% ipython --no-banner

In [1]: import numpy as np

In [2]: import numpy.linalg as la

In [3]: np.set_printoptions(precision=1, suppress=True, linewidth=100, legacy="1.25")

In [4]: E = np.load("m.npy")

In [5]: E
Out[5]: 
array([[59.6, 39.4, 19.9],
       [60.3, 39.8, 20.9],
       [60.8, 39.6, 20.5],
       [61.1, 42. , 21.2],
       [59. , 39.1, 19.3],
       [59.3, 39.9, 19.4],
       [60.8, 40.7, 19.5],
       [59.4, 37.8, 19.4],
       [58.1, 42.2, 19.5],
       [60.4, 39.8, 18.8],
       [57.5, 39.7, 20.6],
       [58.9, 39.4, 19.3],
       [61.6, 40. , 19.6],
       [59.4, 41.3, 21.6],
       [59. , 40.7, 20.1],
       [61.4, 39.3, 19.3],
       [60.9, 39.2, 20.5],
       [60.7, 41.4, 19.8],
       [60.2, 40.8, 18.2],
       [59. , 41.4, 19.3],
       [61.6, 39.6, 19.9],
       [59.4, 39.8, 19.8],
       [60.3, 40.8, 21.1],
       [60.6, 40.1, 19.8]])

In [6]: x = np.array([0, 0, -1])

In [7]: rhs = E @ x

In [8]: np.round(la.solve(E.T @ E, E.T @ rhs), 1) + 0
Out[8]: array([ 0.,  0., -1.])

In [9]: rng = np.random.default_rng(191174)

In [10]: rhs = rhs + 0.1 * rng.normal(size=24)

In [11]: rhs
Out[11]: 
array([-19.9, -20.9, -20.4, -21.1, -19.2, -19.3, -19.4, -19.3, -19.4, -18.8, -20.7, -19.4, -19.6,
       -21.6, -20.2, -19.3, -20.6, -19.8, -18.1, -19.2, -19.7, -19.8, -21.2, -19.7])

In [12]: b, *_ = la.lstsq(E, rhs)

In [13]: round(float(la.norm(rhs - E @ b)), 1)
Out[13]: 0.4

In [14]: b.round(1) + 0
Out[14]: array([ 0.,  0., -1.])

In [15]: [round(float(la.norm(la.solve(E.T @ E + lam * np.eye(3), E.T @ rhs))), 2) for lam in (0, 1, 10, 100)]
Out[15]: [1.03, 0.97, 0.63, 0.29]

In [16]: Xs = E - E.mean(axis=0)

In [17]: evecs = la.svd(Xs)[2][:1]

In [18]: M2 = Xs - Xs @ evecs.T @ evecs

In [19]: np.cov(Xs @ evecs.T, rowvar=False)
Out[19]: array(1.2)

In [20]: la.norm(M2, axis=1).round(6).argmax()
Out[20]: 3

In [21]: np.round(np.diag(evecs.T @ evecs), 1) + 0
Out[21]: array([0.8, 0.2, 0. ])

In [22]: (Xs @ evecs.T).std(axis=0)
Out[22]: array([1.1])

In [23]: M2 = E + rng.integers(-2, 3, (24, 1)) @ rng.integers(-2, 3, (1, 3))

In [24]: M2
Out[24]: 
array([[61.6, 41.4, 18.9],
       [64.3, 43.8, 18.9],
       [58.8, 37.6, 21.5],
       [59.1, 40. , 22.2],
       [61. , 41.1, 18.3],
       [63.3, 43.9, 17.4],
       [64.8, 44.7, 17.5],
       [61.4, 39.8, 18.4],
       [56.1, 40.2, 20.5],
       [58.4, 37.8, 19.8],
       [57.5, 39.7, 20.6],
       [60.9, 41.4, 18.3],
       [57.6, 36. , 21.6],
       [61.4, 43.3, 20.6],
       [59. , 40.7, 20.1],
       [59.4, 37.3, 20.3],
       [60.9, 39.2, 20.5],
       [60.7, 41.4, 19.8],
       [64.2, 44.8, 16.2],
       [61. , 43.4, 18.3],
       [57.6, 35.6, 21.9],
       [59.4, 39.8, 19.8],
       [64.3, 44.8, 19.1],
       [60.6, 40.1, 19.8]])

In [25]: la.matrix_rank(M2 - E, tol=1e-8)
Out[25]: 1

In [26]: np.round(la.svd(M2 - E, compute_uv=False), 1) + 0
Out[26]: array([18.7,  0. ,  0. ])

In [27]: U, sigma, vt = la.svd(E)

In [28]: sigma
Out[28]: array([366.8,   5.2,   3.6])

In [29]: np.argmax(sigma[:-1] / (sigma[1:] + 1e-6)) + 1
Out[29]: 1

In [30]: M2 = U[:, :1] @ np.diag(sigma[:1]) @ vt[:1]

In [31]: la.matrix_rank(E, rtol=0.05)
Out[31]: 1

In [32]: round(la.norm(E - M2) / la.norm(E), 1)
Out[32]: 0.0

In [33]: M2
Out[33]: 
array([[59.4, 39.8, 19.7],
       [60.2, 40.3, 20. ],
       [60.4, 40.4, 20. ],
       [61.8, 41.4, 20.5],
       [58.8, 39.4, 19.5],
       [59.3, 39.7, 19.7],
       [60.7, 40.6, 20.1],
       [58.5, 39.2, 19.4],
       [59.6, 39.9, 19.8],
       [59.9, 40.1, 19.9],
       [58.3, 39.1, 19.3],
       [58.8, 39.4, 19.5],
       [60.9, 40.8, 20.2],
       [60.5, 40.5, 20. ],
       [59.6, 39.9, 19.8],
       [60.4, 40.4, 20. ],
       [60.3, 40.4, 20. ],
       [61. , 40.8, 20.2],
       [60. , 40.2, 19.9],
       [59.8, 40. , 19.8],
       [60.8, 40.7, 20.2],
       [59.4, 39.8, 19.7],
       [60.7, 40.7, 20.1],
       [60.3, 40.4, 20. ]])

In [34]: feats = np.load("dump.npy")

In [35]: feats
Out[35]: 
array([[0, 0, 1, 0, 0],
       [0, 0, 0, 0, 0],
       [1, 0, 0, 0, 0],
       [0, 0, 0, 0, 1],
       [0, 0, 0, 1, 0]])

In [36]: (feats != 0).astype(int)
Out[36]: 
array([[0, 0, 1, 0, 0],
       [0, 0, 0, 0, 0],
       [1, 0, 0, 0, 0],
       [0, 0, 0, 0, 1],
       [0, 0, 0, 1, 0]])

In [37]: feats @ feats
Out[37]: 
array([[1, 0, 0, 0, 0],
       [0, 0, 0, 0, 0],
       [0, 0, 1, 0, 0],
       [0, 0, 0, 1, 0],
       [0, 0, 0, 0, 1]])

In [38]: np.flatnonzero(la.matrix_power((feats != 0) + (feats.T != 0) + np.eye(5), 5)[1])
Out[38]: array([1])

In [39]: U, sigma, vt = la.svd(feats)

In [40]: np.argmax(sigma[:-1] / (sigma[1:] + 1e-6)) + 1
Out[40]: 4

In [41]: M2 = U[:, :4] @ np.diag(sigma[:4]) @ vt[:4]

In [42]: np.round(la.norm(feats - M2) / la.norm(feats), 1)
Out[42]: 0.0

In [43]: round(float(la.norm(feats - M2, 2)), 1), sigma[4]
Out[43]: (0.0, 0.0)

In [44]: W1 = np.array([[1, -5, -1, 5, -5],
    ...:     [3, -3, -1, 4, 4],
    ...:     [-1, 0, 2, -5, 5],
    ...:     [3, -5, 2, 4, -4],
    ...:     [0, 4, 1, 3, 2]])

In [45]: b = np.array([4, 6, -3, -7, 9])

In [46]: act = np.maximum(feats @ W1 + b, 0)

In [47]: (act > 0).mean(axis=0)
Out[47]: array([1., 1., 0., 0., 1.])

In [48]: act
Out[48]: 
array([[ 3,  6,  0,  0, 14],
       [ 4,  6,  0,  0,  9],
       [ 5,  1,  0,  0,  4],
       [ 4, 10,  0,  0, 11],
       [ 7,  1,  0,  0,  5]])

In [49]: la.matrix_rank(act)
Out[49]: 3

In [50]: C = np.array([[0, 1, -1], [1, -3, 2], [-3, 2, 3], [-1, 3, 0], [-3, -1, 1]])

In [51]: (act @ C).round(6).argmax(axis=1)
Out[51]: array([2, 2, 2, 2, 2])

In [52]: [round(float(la.det(feats[:i, :i])), 2) + 0 for i in range(1, 6)]
Out[52]: [0.0, 0.0, 0.0, 0.0, 0.0]

In [53]: try:
    ...:     la.cholesky(feats)
    ...: except la.LinAlgError as e:
    ...:     print(repr(e))
    ...: 
LinAlgError('Matrix is not positive definite')

In [54]: X = np.loadtxt("w.csv", delimiter=",")

In [55]: X.round(1) + 0
Out[55]: 
array([[ 0. ,  0. ,  0. ,  0. ,  0.1],
       [ 0. ,  0.1,  0.1,  0. , -0.3],
       [ 0. ,  0.1,  0.1,  0. , -0.3],
       [ 0. ,  0. ,  0. ,  0. ,  0.1],
       [ 0.1, -0.3, -0.3,  0.1,  0.7]])

In [56]: # column 2 repeats column 1

In [57]: ang = np.radians(36)

In [58]: r_ = np.eye(5)

In [59]: r_[1, 1] = r_[2, 2] = np.cos(ang)

In [60]: r_[1, 2], r_[2, 1] = -np.sin(ang), np.sin(ang)

In [61]: r_
Out[61]: 
array([[ 1. ,  0. ,  0. ,  0. ,  0. ],
       [ 0. ,  0.8, -0.6,  0. ,  0. ],
       [ 0. ,  0.6,  0.8,  0. ,  0. ],
       [ 0. ,  0. ,  0. ,  1. ,  0. ],
       [ 0. ,  0. ,  0. ,  0. ,  1. ]])

In [62]: M2 = X @ r_.T

In [63]: np.abs(M2 - X).max(axis=0)
Out[63]: array([0. , 0.2, 0.1, 0. , 0. ])

In [64]: np.allclose(la.norm(X, axis=1), la.norm(M2, axis=1))
Out[64]: True

In [65]: np.round(la.svd(X, compute_uv=False), 1) + 0, np.round(la.svd(M2, compute_uv=False), 1) + 0
Out[65]: (array([1., 0., 0., 0., 0.]), array([1., 0., 0., 0., 0.]))

In [66]: idx = rng.permutation(5)

In [67]: M2 = r_[:, idx] * rng.choice([-1, 1], 5)

In [68]: M2
Out[68]: 
array([[ 1. ,  0. ,  0. ,  0. , -0. ],
       [ 0. ,  0. , -0.6,  0.8, -0. ],
       [ 0. ,  0. ,  0.8,  0.6, -0. ],
       [ 0. ,  0. ,  0. ,  0. , -1. ],
       [ 0. ,  1. ,  0. ,  0. , -0. ]])

In [69]: U, _, vt = la.svd(r_.T @ M2)

In [70]: np.round(la.lstsq(r_, M2)[0], 1) + 0
Out[70]: 
array([[ 1.,  0.,  0.,  0.,  0.],
       [ 0.,  0.,  0.,  1.,  0.],
       [ 0.,  0.,  1.,  0.,  0.],
       [ 0.,  0.,  0.,  0., -1.],
       [ 0.,  1.,  0.,  0.,  0.]])

In [71]: np.round(U @ vt, 1) + 0
Out[71]: 
array([[ 1.,  0.,  0.,  0.,  0.],
       [ 0.,  0.,  0.,  1.,  0.],
       [ 0.,  0.,  1.,  0.,  0.],
       [ 0.,  0.,  0.,  0., -1.],
       [ 0.,  1.,  0.,  0.,  0.]])

In [72]: round(np.trace(la.pinv(X) @ X), 1)
Out[72]: 1.0

In [73]: np.unique(X.round(6), axis=0).shape
Out[73]: (3, 5)

In [74]: la.lstsq(X[:-1].T, X[-1])[2]
Out[74]: 1

In [75]: np.allclose(X[:-1].T @ la.lstsq(X[:-1].T, X[-1])[0], X[-1])
Out[75]: True

In [76]: arr = np.load("arr.npy")

In [77]: arr
Out[77]: 
array([[-3, -1,  3],
       [-5, -5,  5],
       [ 1,  4, -1],
       [ 0,  1,  0]])

In [78]: # rank 2

In [79]: ang = np.radians(180)

In [80]: r_ = np.eye(3)

In [81]: r_[2, 2] = r_[0, 0] = np.cos(ang)

In [82]: r_[2, 0], r_[0, 2] = -np.sin(ang), np.sin(ang)

In [83]: r_.round(1) + 0
Out[83]: 
array([[-1.,  0.,  0.],
       [ 0.,  1.,  0.],
       [ 0.,  0., -1.]])

In [84]: M2 = arr @ r_.T

In [85]: np.abs(M2 - arr).max(axis=0)
Out[85]: array([10.,  0., 10.])

In [86]: np.allclose(arr @ arr.T, M2 @ M2.T)
Out[86]: True

In [87]: M2
Out[87]: 
array([[ 3., -1., -3.],
       [ 5., -5., -5.],
       [-1.,  4.,  1.],
       [ 0.,  1.,  0.]])
